$ python -q
>>> import numpy as np
>>> np.set_printoptions(precision=2, suppress=True, linewidth=160)
>>> F = np.loadtxt("x.csv", delimiter=",")
>>> print(F)
[[ 13. -10.  -6.]
 [  8.  -7.  -4.]
 [ 20. -14.  -9.]]
>>> proj = np.triu(np.array([[-1, 0, -2], [-2, 0, -2], [-2, -2, 1]]), 1) + np.eye(3)
>>> A2 = proj @ F @ np.linalg.inv(proj)
>>> print(np.poly(A2))
[ 1.  3. -1. -3.]
>>> print(round(float(np.linalg.det(A2)), 2))
3.0
>>> print(np.linalg.matrix_rank(A2))
3
>>> print(A2)
[[-27.  18.  -6.]
 [-32.  21.  -8.]
 [ 20. -14.   3.]]
>>> q, vecs = np.linalg.qr(F[:, :1])[0], np.linalg.qr(F[:, 1:])[0]
>>> sigma = np.linalg.svd(q.T @ vecs, compute_uv=False)
>>> print(np.degrees(np.arccos(sigma.clip(0, 1))))
[0.72]
>>> Uu, sigma, Vh = np.linalg.svd(F)
>>> print(sigma)
[33.31  1.12  0.08]
>>> print(np.argmax(sigma[:-1] / (sigma[1:] + 1e-6)) + 1)
1
>>> A2 = Uu[:, :1] @ np.diag(sigma[:1]) @ Vh[:1]
>>> print(round(np.linalg.norm(F - A2, 2), 2), round(float(sigma[1]), 2))
1.12 1.12
>>> print(round(float(np.abs(F - A2).max()), 2))
0.69
>>> rng = np.random.default_rng(759161)
>>> A2 = F + rng.integers(-2, 3, (3, 1)) @ rng.integers(-2, 3, (1, 3))
>>> print(A2)
[[ 13.  -8. -10.]
 [  8.  -9.   0.]
 [ 20. -15.  -7.]]
>>> print(np.abs(A2 - F).sum(axis=1))
[6. 6. 3.]
>>> print(np.round(np.linalg.svd(A2 - F, compute_uv=False), 2) + 0)
[6.71 0.   0.  ]
>>> print(A2 - F)
[[ 0.  2. -4.]
 [ 0. -2.  4.]
 [ 0. -1.  2.]]
>>> print(np.linalg.matrix_rank(A2 - F, tol=1e-8))
1
>>> vec = np.array([-2, 5, 2])
>>> y = A2 @ vec
>>> beta, lr = np.zeros(3), 1 / np.linalg.norm(A2, 2) ** 2
>>> for i in range(250):
...     beta -= lr * A2.T @ (A2 @ beta - y)
...     if i % 50 == 0: print(i, round(np.linalg.norm(A2 @ beta - y), 2))
... 
0 5.4
50 2.76
100 2.56
150 2.44
200 2.33
>>> print(beta)
[-3.4   3.59  1.21]
>>> print(np.round(np.linalg.cond(A2), 2))
32.07
>>> A2 = np.array([[3, 3, 0], [5, 2, 1], [5, 5, 2]])
>>> A2[-1] = A2[0]
>>> X = A2 + 0.05 * np.eye(3)
>>> print(X)
[[3.05 3.   0.  ]
 [5.   2.05 1.  ]
 [3.   3.   0.05]]
>>> print(np.argsort(-np.linalg.norm(X, axis=0).round(6), kind="stable")[:3])
[0 1 2]
>>> print([round(float(x), 2) for x in np.linalg.svd(X, compute_uv=False)[:3]])
[7.97, 1.73, 0.04]
>>> print(np.abs(np.linalg.svd(X)[2][-1]))
[0.3  0.3  0.91]
>>> print(round(np.log10(np.linalg.cond(X))))
2
>>> print(np.linalg.matrix_rank(X, rtol=0.1))
2
>>> Uu, sigma, Vh = np.linalg.svd(X)
>>> print(sigma)
[7.97 1.73 0.04]
>>> A2 = Uu[:, :2] @ np.diag(sigma[:2]) @ Vh[:2]
>>> print(round(float(np.linalg.norm(X - A2, 2)), 2), round(sigma[2], 2))
0.04 0.04
>>> print(np.round(np.abs(X - A2).max(), 2))
0.03
>>> data = np.load("m.npy")
>>> print(data)
[[-0.25  0.09  0.74]
 [ 0.53 -0.99  0.28]
 [-0.94 -0.28  1.02]
 [ 0.31  0.04 -0.44]
 [-1.3   1.16 -0.37]
 [ 1.02  1.34 -0.42]
 [-0.14  0.73 -1.15]
 [-1.18 -0.26 -0.03]
 [ 1.11  1.06 -0.59]
 [-0.81 -0.16  0.7 ]
 [ 0.75 -1.18  0.67]
 [ 1.61 -0.55  1.38]
 [-0.35  0.03  0.09]
 [-0.48  0.84  0.52]
 [ 0.55  2.29 -0.22]]
>>> cov = np.cov(data, rowvar=False)
>>> print(data.std(axis=0))
[0.86 0.91 0.67]
